$ python3 -q
>>> import numpy as np
>>> import numpy.linalg as la
>>> np.set_printoptions(suppress=True, linewidth=160)
>>> Y = np.array([[1]])
>>> Z = np.array([[7, 7], [7, 4]])
>>> F = np.block([[Y, np.zeros((1, 2))], [np.zeros((2, 1)), Z]])
>>> print(F)
[[1. 0. 0.]
 [0. 7. 7.]
 [0. 7. 4.]]
>>> # equal to its transpose
>>> print(np.round(la.eigvals(F), 2))
[-1.66 12.66  1.  ]
>>> print(np.kron(np.eye(2, dtype=int), F))
[[1. 0. 0. 0. 0. 0.]
 [0. 7. 7. 0. 0. 0.]
 [0. 7. 4. 0. 0. 0.]
 [0. 0. 0. 1. 0. 0.]
 [0. 0. 0. 0. 7. 7.]
 [0. 0. 0. 0. 7. 4.]]
>>> print(np.einsum("ii->", F))
12.0
>>> print(np.einsum("ij,ji->", F, F))
164.0
>>> print(round(la.det(2 * F), 2), round(la.det(F), 2))
-168.0 -21.0
>>> print(round(la.det(F.T), 2))
-21.0
>>> M = np.load("out1.npy")
>>> print(M)
[[ 1.92  3.43]
 [-3.43 -4.8 ]
 [ 3.37  1.99]
 [ 5.02  3.63]]
>>> T = np.stack([M, 5 * M, M[::-1]])
>>> print(np.round(la.norm(T, axis=(1, 2)), 2))
[10.2  50.98 10.2 ]
>>> print(np.round(T.sum(axis=0), 2))
[[ 16.54  24.21]
 [-17.21 -26.81]
 [ 16.79   7.14]
 [ 32.04  25.21]]
>>> print(la.matrix_rank(T.reshape(3, -1)))
2
>>> print(la.matrix_rank(T))
[2 2 2]
>>> print(np.round(np.einsum("bij,cij->bc", T, T), 2))
[[ 103.95  519.75    1.96]
 [ 519.75 2598.76    9.78]
 [   1.96    9.78  103.95]]
>>> print(T.shape)
(3, 4, 2)
>>> x0 = np.array([2, 1])
>>> y = M @ x0
>>> beta, lr = np.zeros(2), 1 / la.norm(M, 2) ** 2
>>> for i in range(6):
...     beta -= lr * M.T @ (M @ beta - y)
...     if i % 2 == 0: print(i, round(la.norm(M @ beta - y), 2))
... 
0 1.36
2 1.25
4 1.15
>>> print(round(la.cond(M), 2))
5.0
>>> print(beta.round(2))
[1.61 1.39]
>>> Y = np.array([[2, 2, 0], [1, 0, 0]])
>>> print(np.round(M @ Y, 2))
[[  7.27   3.84   0.  ]
 [-11.66  -6.86   0.  ]
 [  8.73   6.74   0.  ]
 [ 13.67  10.04   0.  ]]
>>> Y = np.c_[M[:, :1] @ np.array([[2]]), np.array([0, 2, -1, 2])]
>>> print(Y)
[[ 3.84  0.  ]
 [-6.86  2.  ]
 [ 6.74 -1.  ]
 [10.04  2.  ]]
>>> print(np.round(la.norm(Y - M @ la.lstsq(M, Y)[0], axis=0), 2) + 0)
[0.  2.6]
>>> print(la.matrix_rank(Y))
2
>>> print(la.matrix_rank(np.c_[M, Y]))
3
>>> print(np.round(la.lstsq(M, Y[:, 0])[0], 2))
[2. 0.]
>>> print(M.reshape(2, -1))
[[ 1.92  3.43 -3.43 -4.8 ]
 [ 3.37  1.99  5.02  3.63]]
>>> print(M.ravel(order="F"))
[ 1.92 -3.43  3.37  5.02  3.43 -4.8   1.99  3.63]
>>> T = M.reshape(4, 2, -1)
>>> print(T.shape)
(4, 2, 1)
>>> print(np.einsum("ihd,jhd->hij", T, T).shape)
(2, 4, 4)
>>> print(np.swapaxes(T, 1, 2)[3])
[[5.02 3.63]]
>>> print(np.round(T.sum(axis=1), 2))
[[ 5.35]
 [-8.23]
 [ 5.36]
 [ 8.65]]
